% ipython --no-banner

In [1]: import numpy as np

In [2]: from numpy import linalg as LA

In [3]: np.set_printoptions(suppress=True, linewidth=200)

In [4]: mat = np.load("case10.npy")

In [5]: mat
Out[5]: 
array([[-6.122,  7.181,  3.309],
       [-7.438,  5.86 ,  3.215],
       [ 9.142, -3.839, -1.299],
       [ 1.968, -9.799,  0.333],
       [ 3.748, -5.139,  7.716],
       [-5.279, -7.762, -3.447],
       [-9.67 ,  2.541, -0.167],
       [-5.368, -8.403,  0.758],
       [-9.995,  0.067, -0.303],
       [-7.231, -4.071,  5.58 ],
       [ 9.077, -4.189, -0.239],
       [ 8.305,  1.498,  5.365],
       [-5.782, -1.589,  8.002],
       [-9.197, -1.964, -3.399],
       [ 3.771, -9.257,  0.296],
       [-9.198, -1.411, -3.661],
       [ 7.375, -4.692,  4.858],
       [ 2.403, -2.19 , -9.457],
       [ 9.531,  0.328,  3.008],
       [-7.644, -2.241, -6.045],
       [ 4.577,  1.87 , -8.692],
       [-8.288, -5.26 ,  1.907],
       [ 8.23 ,  2.806,  4.939],
       [-4.85 ,  1.15 ,  8.669]])

In [6]: C = mat[[13, 10]].astype(float)

In [7]: for _ in range(4):
   ...:     z = LA.norm(mat[:, None] - C, axis=-1).argmin(axis=1)
   ...:     C = np.array([mat[z == j].mean(axis=0) for j in range(2)])
   ...: 

In [8]: z
Out[8]: array([0, 0, 1, 1, 1, 0, 0, 0, 0, 0, 1, 1, 0, 0, 1, 0, 1, 1, 1, 0, 1, 0, 1, 0])

In [9]: np.bincount(z)
Out[9]: array([13, 11])

In [10]: np.round(C[1] - C[0], 3)
Out[10]: array([13.583, -1.741, -0.488])

In [11]: P = mat @ LA.solve(mat.T @ mat, mat.T)

In [12]: np.round(P @ mat[:, 1], 3)
Out[12]: array([ 7.181,  5.86 , -3.839, -9.799, -5.139, -7.762,  2.541, -8.403,  0.067, -4.071, -4.189,  1.498, -1.589, -1.964, -9.257, -1.411, -4.692, -2.19 ,  0.328, -2.241,  1.87 , -5.26 ,  2.806,  1.15 ])

In [13]: np.trace(P)
Out[13]: np.float64(3.0)

In [14]: f = np.array([0, 0, 0])

In [15]: np.convolve(mat[17], f)
Out[15]: array([0., 0., 0., 0., 0.])

In [16]: np.round(np.correlate(mat[17], mat[19], "full"), 3)
Out[16]: array([-14.526,   7.853,  43.707,  37.933,  72.289])

In [17]: M2 = np.c_[mat[:, :1] @ np.array([[2]]), np.array([2, 2, 1, 1, 2, 2, 0, 0, 0, 0, 2, 1, 2, 1, 1, 1, 1, 0, 2, 1, 0, 2, 2, 1])]

In [18]: M2
Out[18]: 
array([[-12.244,   2.   ],
       [-14.876,   2.   ],
       [ 18.284,   1.   ],
       [  3.936,   1.   ],
       [  7.496,   2.   ],
       [-10.558,   2.   ],
       [-19.34 ,   0.   ],
       [-10.736,   0.   ],
       [-19.99 ,   0.   ],
       [-14.462,   0.   ],
       [ 18.154,   2.   ],
       [ 16.61 ,   1.   ],
       [-11.564,   2.   ],
       [-18.394,   1.   ],
       [  7.542,   1.   ],
       [-18.396,   1.   ],
       [ 14.75 ,   1.   ],
       [  4.806,   0.   ],
       [ 19.062,   2.   ],
       [-15.288,   1.   ],
       [  9.154,   0.   ],
       [-16.576,   2.   ],
       [ 16.46 ,   2.   ],
       [ -9.7  ,   1.   ]])

In [19]: np.round(LA.lstsq(mat, M2[:, 0])[0], 3) + 0
Out[19]: array([2., 0., 0.])

In [20]: np.round(LA.norm(M2 - mat @ LA.lstsq(mat, M2)[0], axis=0), 3) + 0
Out[20]: array([0.   , 5.846])

In [21]: np.round(LA.norm(LA.qr(mat)[0].T @ M2, axis=0) ** 2 / ((M2 ** 2).sum(axis=0) + 1e-12), 3)
Out[21]: array([1.  , 0.24])
